$ ipython --no-banner

In [1]: import numpy as np

In [2]: np.set_printoptions(precision=1, suppress=True, linewidth=140)

In [3]: arr = np.loadtxt("x.csv", delimiter=",")

In [4]: print(arr)
[[-1.  1.  1.  1.  1.]
 [ 1. -1.  1.  1.  1.]
 [ 1.  1. -1.  1.  1.]
 [ 1.  1.  1. -1.  1.]
 [ 1.  1.  1.  1. -1.]]

In [5]: print(arr @ (-1.0) ** np.arange(5))
[-1.  3. -1.  3. -1.]

In [6]: print(np.sort(np.abs(np.fft.fft(arr[0]))), np.sort(np.linalg.svd(arr, compute_uv=False)))
[2. 2. 2. 2. 3.] [2. 2. 2. 2. 3.]

In [7]: out = arr / np.sqrt((arr ** 2).mean(axis=1, keepdims=True))

In [8]: print(out[3])
[ 1.  1.  1. -1.  1.]

In [9]: print(np.linalg.matrix_rank(out) == np.linalg.matrix_rank(arr))
True

In [10]: Q, r_ = np.linalg.qr(arr)

In [11]: print(Q.shape, r_.shape)
(5, 5) (5, 5)

In [12]: print(np.round(abs(r_[0, 0]), 1), round(np.linalg.norm(arr[:, 0]), 1))
2.2 2.2

In [13]: print(Q @ r_)
[[-1.  1.  1.  1.  1.]
 [ 1. -1.  1.  1.  1.]
 [ 1.  1. -1.  1.  1.]
 [ 1.  1.  1. -1.  1.]
 [ 1.  1.  1.  1. -1.]]

In [14]: print(np.round(Q.T @ Q, 1) + 0)
[[1. 0. 0. 0. 0.]
 [0. 1. 0. 0. 0.]
 [0. 0. 1. 0. 0.]
 [0. 0. 0. 1. 0.]
 [0. 0. 0. 0. 1.]]

In [15]: print(np.abs(np.diag(r_)))
[2.2 2.2 2.2 2.1 2.1]

In [16]: mat = np.loadtxt("sample13.csv", delimiter=",")

In [17]: print(mat)
[[ 0.   1.7 -0.5  0.4 -0.6  0.4  1.5 -1.  -0.5]
 [ 0.7  0.5  1.  -1.2  0.7  0.2 -3.1 -0.2 -0.5]
 [-0.3  0.6 -1.5  1.3 -0.3 -1.9  4.3  0.1 -1.2]
 [-0.4  1.8  1.4  0.  -2.  -0.2 -4.1  0.5 -1. ]
 [ 2.2  0.6 -0.3 -0.7 -0.4 -1.7  0.6 -1.3  1.1]
 [-0.3  1.4  0.4 -0.2  1.3  1.5 -1.3  0.8  0.8]
 [-0.6 -1.2 -1.3 -0.8 -1.7  0.2  3.7  0.7 -1.1]
 [-0.6  1.6 -1.2  0.4  0.8  0.5  3.7  0.3  1. ]
 [ 0.7 -0.5  0.1 -1.   1.1 -1.  -0.2  0.4  0.5]
 [ 0.8  0.5  0.2 -0.9 -0.6 -0.3 -0.5 -1.3  1.4]
 [-0.1  0.9  0.8  1.4  0.4  0.4 -2.4 -2.9 -1.2]
 [-0.9 -0.6  0.4  1.6 -2.4  1.2 -1.2 -0.5  0.6]
 [ 0.8  1.3 -0.5  0.  -0.4  1.   1.6 -0.4 -1.5]
 [ 1.   1.5  0.4  0.   1.2  0.5 -1.1 -2.  -1.1]
 [-1.1  0.6  1.2 -0.2 -1.2  0.1 -3.6  0.1 -2. ]
 [ 1.1 -2.2  0.2  0.6 -1.2 -1.6 -0.6  0.3 -0.6]
 [-0.2  3.3  2.1 -0.9 -1.9  1.9 -6.3  1.1 -0.4]
 [ 0.8  1.1  1.2 -1.  -0.7  0.7 -3.5  0.1 -0.7]
 [-1.2  0.3 -0.2 -1.2 -0.9  1.3  0.6 -1.2  0. ]
 [ 0.4 -1.1  0.1 -1.3 -1.2 -0.3 -0.2  2.7 -1.8]
 [-0.7 -0.4  0.6  0.6 -0.1  1.4 -1.7  0.2  1. ]
 [-0.7 -0.3 -1.   1.2 -0.3 -0.8  3.2 -1.3 -1.9]
 [-0.8 -1.2 -0.5  0.8 -1.1  0.7  1.5 -0.1  0.5]
 [ 1.7 -0.2  0.   0.7 -0.2  0.   0.  -1.4  1.5]
 [ 0.2 -0.9  1.2  1.2  1.3 -2.  -3.4  0.  -1. ]
 [-0.9  0.9 -0.7 -0.7 -0.3 -1.   2.1 -1.  -0.6]
 [-1.1 -1.2 -1.1  1.6 -0.5 -0.1  3.5 -0.7 -0.4]
 [ 2.2  1.1  0.5 -0.4  0.2 -0.4 -1.5 -0.8  0.6]
 [-0.6 -0.1 -0.4  0.7  1.5 -1.4  1.1 -1.1 -1.7]
 [ 0.6 -0.1  0.4  0.4 -0.4 -0.5 -1.   1.5  0.3]]

In [18]: print(round(np.linalg.norm(mat, 1), 1), round(np.linalg.norm(mat, np.inf), 1))
63.1 18.1

In [19]: print(round(np.linalg.norm(mat, 2), 1))
15.4

In [20]: print(np.linalg.norm(mat, axis=1))
[2.7 3.7 5.3 5.2 3.5 3.  4.7 4.5 2.1 2.5 4.4 3.6 3.  3.4 4.6 3.4 8.  4.2 2.7 3.9 2.7 4.4 2.7 2.8 4.7 3.1 4.4 3.1 3.2 2.1]

In [21]: print(np.linalg.norm(mat, axis=1).argmax())
16

In [22]: print(np.round(mat[7] @ mat[9], 1))
-1.8

In [23]: print(np.round(np.linalg.norm(mat, "nuc"), 1))
53.4

In [24]: print(round(float(np.linalg.norm(mat) ** 2 / np.linalg.norm(mat, 2) ** 2), 1))
1.9

In [25]: left, s, Vh = np.linalg.svd(mat)

In [26]: print(np.argmax(s[:-1] / (s[1:] + 1e-6)) + 1)
8

In [27]: print(s)
[15.4  7.2  6.9  6.5  5.6  5.   3.7  2.9  0.2]

In [28]: out = left[:, :8] @ np.diag(s[:8]) @ Vh[:8]

In [29]: print(round(np.linalg.norm(mat - out) / np.linalg.norm(mat), 1))
0.0

In [30]: print(np.round(np.abs(mat - out).max(), 1))
0.1

In [31]: Xs = (mat - mat.mean(axis=0)) / mat.std(axis=0)

In [32]: print(Xs.std(axis=0))
[1. 1. 1. 1. 1. 1. 1. 1. 1.]

In [33]: print(np.argwhere(np.abs(Xs) > 2))
[[ 4  0]
 [10  7]
 [11  4]
 [15  1]
 [16  1]
 [16  2]
 [16  6]
 [19  7]
 [27  0]]

In [34]: c = np.linalg.lstsq(np.delete(Xs, 4, axis=1), Xs[:, 4])[0]

In [35]: print(np.abs(c).argmax())
5

In [36]: print(np.round(1 - np.var(Xs[:, 4] - np.delete(Xs, 4, axis=1) @ c), 1))
0.2
